% python3 -q
>>> import numpy as np
>>> np.set_printoptions(precision=2, suppress=True, linewidth=140, legacy="1.25")
>>> tidy = lambda a: np.round(a, 2) + 0
>>> arr = np.array([[2, 2, 0, 2, 0],
...     [0, 1, 0, 1, 2],
...     [1, 0, 1, 2, 0],
...     [1, 0, 1, 1, 1],
...     [2, 1, 0, 0, 1]])
>>> arr
array([[2, 2, 0, 2, 0],
       [0, 1, 0, 1, 2],
       [1, 0, 1, 2, 0],
       [1, 0, 1, 1, 1],
       [2, 1, 0, 0, 1]])
>>> G = arr.T @ arr
>>> tidy(np.linalg.svd(arr, compute_uv=False) ** 2)
array([23.14,  4.71,  4.  ,  2.14,  0.02])
>>> tidy(np.linalg.eigvalsh(G)[::-1])
array([23.14,  4.71,  4.  ,  2.14,  0.02])
>>> (arr @ arr.T).shape
(5, 5)
>>> np.linalg.matrix_rank(G)
5
>>> np.allclose(G, G.T)
True
>>> M = np.array([[-4, 3, 4, 0, 0, -1, 1],
...     [3, -2, -3, 3, 3, 0, 2],
...     [4, -3, -4, -1, 0, -3, 1],
...     [0, 3, -1, -4, 2, 0, 1],
...     [0, 3, 0, 2, -2, -1, -1],
...     [-1, 0, -3, 0, -1, 0, 1],
...     [1, 2, 1, 1, -1, 1, 2]])
>>> [round(float(np.linalg.det(M[:i, :i])), 2) + 0 for i in range(1, 8)]
[-4.0, -1.0, 0.0, 1.0, -38.0, 6396.0, 27470.0]
>>> np.all(np.linalg.eigvalsh(M) > 0)
False
>>> feats = np.loadtxt("sample13.csv", delimiter=",")
>>> feats
array([[ 1.,  0.,  0.,  0.,  0.,  0.],
       [ 6.,  1.,  0.,  0.,  0.,  0.],
       [ 7., -4.,  1.,  0.,  0.,  0.],
       [-9.,  2., -7.,  1.,  0.,  0.],
       [ 8.,  9.,  3., -3.,  1.,  0.],
       [-9., -1.,  4.,  4.,  6.,  1.]])
>>> t = np.radians(60)
>>> Rm = np.eye(6)
>>> Rm[0, 0] = Rm[3, 3] = np.cos(t)
>>> Rm[0, 3], Rm[3, 0] = -np.sin(t), np.sin(t)
>>> tidy(Rm)
array([[ 0.5 ,  0.  ,  0.  , -0.87,  0.  ,  0.  ],
       [ 0.  ,  1.  ,  0.  ,  0.  ,  0.  ,  0.  ],
       [ 0.  ,  0.  ,  1.  ,  0.  ,  0.  ,  0.  ],
       [ 0.87,  0.  ,  0.  ,  0.5 ,  0.  ,  0.  ],
       [ 0.  ,  0.  ,  0.  ,  0.  ,  1.  ,  0.  ],
       [ 0.  ,  0.  ,  0.  ,  0.  ,  0.  ,  1.  ]])
>>> Y = feats @ Rm.T
>>> tidy(np.linalg.svd(feats, compute_uv=False)), tidy(np.linalg.svd(Y, compute_uv=False))
(array([18.83, 10.  ,  9.5 ,  2.97,  0.69,  0.  ]), array([18.83, 10.  ,  9.5 ,  2.97,  0.69,  0.  ]))
>>> tidy(np.abs(Y - feats).max(axis=0))
array([3.63, 0.  , 0.  , 9.79, 0.  , 0.  ])
>>> np.allclose(np.linalg.norm(feats, axis=1), np.linalg.norm(Y, axis=1))
True
